% python3 -q
>>> import numpy as np
>>> from numpy import linalg as LA
>>> np.set_printoptions(precision=2, suppress=True, linewidth=200)
>>> rnd = lambda a: np.round(a, 2) + 0
>>> M = np.load("mat.npy")
>>> M
array([[ 0,  6,  0,  6],
       [ 6,  2,  6,  2],
       [ 0, -6,  0,  3],
       [-6, -2,  3,  1]])
>>> M2 = M / LA.norm(M, axis=1, keepdims=True)
>>> cov = M2 @ M2.T
>>> np.argwhere(np.triu(np.abs(cov) > 0.95, 1))
array([], shape=(0, 2), dtype=int64)
>>> rnd(np.degrees(np.arccos(np.clip(cov[1, 2], -1, 1))))
np.float64(95.74)
>>> M2 = LA.inv(M)
>>> rnd(LA.slogdet(M)[0])
np.float64(1.0)
>>> print(rnd(M2))
[[-0.02  0.06  0.04 -0.11]
 [ 0.06  0.   -0.11  0.  ]
 [-0.04  0.11 -0.04  0.11]
 [ 0.11  0.    0.11  0.  ]]
>>> rnd(M @ M2)
array([[1., 0., 0., 0.],
       [0., 1., 0., 0.],
       [0., 0., 1., 0.],
       [0., 0., 0., 1.]])
>>> rnd(np.kron(np.eye(2, dtype=int), M2))
array([[-0.02,  0.06,  0.04, -0.11,  0.  ,  0.  ,  0.  ,  0.  ],
       [ 0.06,  0.  , -0.11,  0.  ,  0.  ,  0.  ,  0.  ,  0.  ],
       [-0.04,  0.11, -0.04,  0.11,  0.  ,  0.  ,  0.  ,  0.  ],
       [ 0.11,  0.  ,  0.11,  0.  ,  0.  ,  0.  ,  0.  ,  0.  ],
       [ 0.  ,  0.  ,  0.  ,  0.  , -0.02,  0.06,  0.04, -0.11],
       [ 0.  ,  0.  ,  0.  ,  0.  ,  0.06,  0.  , -0.11,  0.  ],
       [ 0.  ,  0.  ,  0.  ,  0.  , -0.04,  0.11, -0.04,  0.11],
       [ 0.  ,  0.  ,  0.  ,  0.  ,  0.11,  0.  ,  0.11,  0.  ]])
>>> rnd(LA.det(2 * M2)), rnd(LA.det(M2))
(np.float64(0.01), np.float64(0.0))
>>> rnd(np.einsum("ij,ji->", M2, M2))
np.float64(-0.02)
>>> rnd(LA.eigvals(M2).sum().real)
np.float64(-0.06)
>>> rnd(np.einsum("ii->", M2))
np.float64(-0.06)
>>> rng = np.random.default_rng(82)
>>> labels = rng.permutation(4)
>>> labels
array([1, 3, 2, 0])
>>> M2 = M[labels][:, labels]
>>> print(rnd(np.sort(np.abs(LA.eigvals(M2)))))
[6.23 6.23 8.67 8.67]
>>> print(np.diag(M2))
[2 1 0 0]
>>> m1 = np.array([[-2, -1, 0, 1, 2],
...     [3, 4, 5, 6, 7],
...     [8, 9, 10, 11, 12],
...     [13, 14, 15, 16, 17],
...     [18, 19, 20, 21, 22],
...     [23, 24, 25, 26, 27]])
>>> rnd(np.trace(LA.pinv(m1) @ m1))
np.float64(2.0)
>>> np.abs(np.diag(LA.qr(m1)[1])) > 1e-9
array([ True,  True, False, False, False])
>>> r0, r1 = m1[2], m1[4]
>>> r0 @ r1
np.int64(1010)
>>> pr = (r0 @ r1) / (r0 @ r0) * r0
>>> print(rnd(LA.norm(r0 + r1) ** 2 + LA.norm(r0 - r1) ** 2))
5040.0
>>> rnd(r1 - pr)
array([ 2.16,  1.18,  0.2 , -0.78, -1.76])
>>> print(LA.matrix_rank(np.outer(r0, r1)))
1
>>> r0 = np.array([1, -1, -3])
>>> np.convolve(m1[3], r0)
array([ 13,   1, -38, -41, -44, -65, -51])
>>> np.cross(m1[3, :3], m1[0, :3])
array([ 15, -30,  15])
